$ python -q
>>> import numpy as np
>>> np.set_printoptions(precision=3, suppress=True, linewidth=120, floatmode="fixed")
>>> mat = np.load("case0.npy")
>>> print(mat)
[[ 0.004  0.004 -0.021 -0.004 -0.013 -0.021  0.004 -0.004  0.021 -0.030 -0.021 -0.021 -0.030]
 [ 0.004  0.004 -0.021 -0.004 -0.013 -0.021  0.004 -0.004  0.021 -0.030 -0.021 -0.021 -0.030]
 [-0.021 -0.021  0.105  0.021  0.063  0.105 -0.021  0.021 -0.105  0.148  0.105  0.105  0.148]
 [-0.004 -0.004  0.021  0.004  0.013  0.021 -0.004  0.004 -0.021  0.030  0.021  0.021  0.030]
 [-0.013 -0.013  0.063  0.013  0.038  0.063 -0.013  0.013 -0.063  0.089  0.063  0.063  0.089]
 [-0.021 -0.021  0.105  0.021  0.063  0.105 -0.021  0.021 -0.105  0.148  0.105  0.105  0.148]
 [ 0.004  0.004 -0.021 -0.004 -0.013 -0.021  0.004 -0.004  0.021 -0.030 -0.021 -0.021 -0.030]
 [-0.004 -0.004  0.021  0.004  0.013  0.021 -0.004  0.004 -0.021  0.030  0.021  0.021  0.030]
 [ 0.021  0.021 -0.105 -0.021 -0.063 -0.105  0.021 -0.021  0.105 -0.148 -0.105 -0.105 -0.148]
 [-0.030 -0.030  0.148  0.030  0.089  0.148 -0.030  0.030 -0.148  0.207  0.148  0.148  0.207]
 [-0.021 -0.021  0.105  0.021  0.063  0.105 -0.021  0.021 -0.105  0.148  0.105  0.105  0.148]
 [-0.021 -0.021  0.105  0.021  0.063  0.105 -0.021  0.021 -0.105  0.148  0.105  0.105  0.148]
 [-0.030 -0.030  0.148  0.030  0.089  0.148 -0.030  0.030 -0.148  0.207  0.148  0.148  0.207]]
>>> other = mat / np.linalg.norm(mat, axis=1, keepdims=True)
>>> G = other @ other.T
>>> print(np.degrees(np.arccos(np.clip(G[6, 12], -1, 1))))
180.0
>>> rk = np.linalg.matrix_rank(mat)
>>> print(rk)
1
>>> ns = np.linalg.svd(mat)[2][rk:].T
>>> print([int(np.linalg.matrix_rank(mat[:i])) for i in range(1, len(mat) + 1)])
[1, 1, 1, 1, 1, 1, 1, 1, 1, 1, 1, 1, 1]
>>> print(np.allclose(mat @ ns, 0))
True
>>> print(np.linalg.matrix_rank(mat.T @ mat), np.linalg.matrix_rank(mat @ mat.T))
1 1
>>> w1 = np.array([[3, 0, 1, 3],
...     [3, 0, 0, 2],
...     [1, 0, 0, 1],
...     [2, 3, 3, 1],
...     [0, 1, 3, 3],
...     [2, 0, 0, 3],
...     [3, 1, 2, 0],
...     [3, 3, 0, 1],
...     [2, 3, 2, 2],
...     [3, 0, 0, 0],
...     [2, 3, 2, 1],
...     [0, 2, 2, 3],
...     [2, 1, 1, 1]])
>>> coef = np.array([-2, -3, -1, 0])
>>> H = np.maximum(mat @ w1 + coef, 0)
>>> print((H > 0).astype(int))
[[0 0 0 0]
 [0 0 0 0]
 [0 0 0 1]
 [0 0 0 1]
 [0 0 0 1]
 [0 0 0 1]
 [0 0 0 0]
 [0 0 0 1]
 [0 0 0 0]
 [0 0 0 1]
 [0 0 0 1]
 [0 0 0 1]
 [0 0 0 1]]
>>> print((H > 0).mean(axis=0))
[0.000 0.000 0.000 0.692]
>>> print(np.linalg.matrix_rank(H))
1
>>> Z = np.array([[4, 5, 2], [-5, 0, 3], [0, 3, -5], [4, -1, 2]])
>>> print(w1 @ Z)
[[24 15  7]
 [20 13 10]
 [ 8  4  4]
 [-3 18  0]
 [ 7  6 -6]
 [20  7 10]
 [ 7 21 -1]
 [ 1 14 17]
 [ 1 14  7]
 [12 15  6]
 [-3 15  5]
 [ 2  3  2]
 [ 7 12  4]]
>>> print(H @ Z)
[[ 0.000  0.000  0.000]
 [ 0.000  0.000  0.000]
 [ 3.629 -0.907  1.814]
 [ 0.726 -0.181  0.363]
 [ 2.177 -0.544  1.089]
 [ 3.629 -0.907  1.814]
 [ 0.000  0.000  0.000]
 [ 0.726 -0.181  0.363]
 [ 0.000  0.000  0.000]
 [ 5.080 -1.270  2.540]
 [ 3.629 -0.907  1.814]
 [ 3.629 -0.907  1.814]
 [ 5.080 -1.270  2.540]]
>>> other = np.array([[1, 0, 1, 1, 0, 0, 1, 0, 1, 2, 0],
...     [1, 0, 2, 2, 2, 1, 1, 0, 2, 1, 1],
...     [0, 0, 2, 1, 1, 2, 0, 1, 0, 2, 2],
...     [0, 1, 2, 1, 2, 0, 0, 1, 0, 1, 0],
...     [1, 2, 2, 0, 0, 0, 0, 1, 0, 2, 2],
...     [1, 1, 1, 2, 2, 2, 1, 0, 2, 0, 2],
...     [2, 0, 2, 0, 2, 0, 2, 0, 2, 1, 2],
...     [0, 2, 2, 1, 1, 2, 2, 0, 1, 0, 1],
...     [0, 1, 0, 1, 0, 0, 0, 2, 0, 1, 2],
...     [2, 0, 2, 0, 2, 0, 2, 1, 0, 0, 1],
...     [0, 0, 2, 1, 1, 2, 2, 0, 1, 2, 0]])
>>> feats = other - other.T
>>> print(feats)
[[ 0 -1  1  1 -1 -1 -1  0  1  0  0]
 [ 1  0  2  1  0  0  1 -2  1  1  1]
 [-1 -2  0 -1 -1  1 -2 -1  0  0  0]
 [-1 -1  1  0  2 -2  0  0 -1  1 -1]
 [ 1  0  1 -2  0 -2 -2  0  0  0  1]
 [ 1  0 -1  2  2  0  1 -2  2  0  0]
 [ 1 -1  2  0  2 -1  0 -2  2 -1  0]
 [ 0  2  1  0  0  2  2  0 -1 -1  1]
 [-1 -1  0  1  0 -2 -2  1  0  1  1]
 [ 0 -1  0 -1  0  0  1  1 -1  0 -1]
 [ 0 -1  0  1 -1  0  0 -1 -1  1  0]]
>>> # looks like rank 10
>>> rng = np.random.default_rng(340781)
>>> z = rng.permutation(11)
>>> print(z)
[ 4  5  9  1  3  2  8 10  7  0  6]
>>> other = feats[z][:, z]
>>> print(np.allclose(other, feats))
False
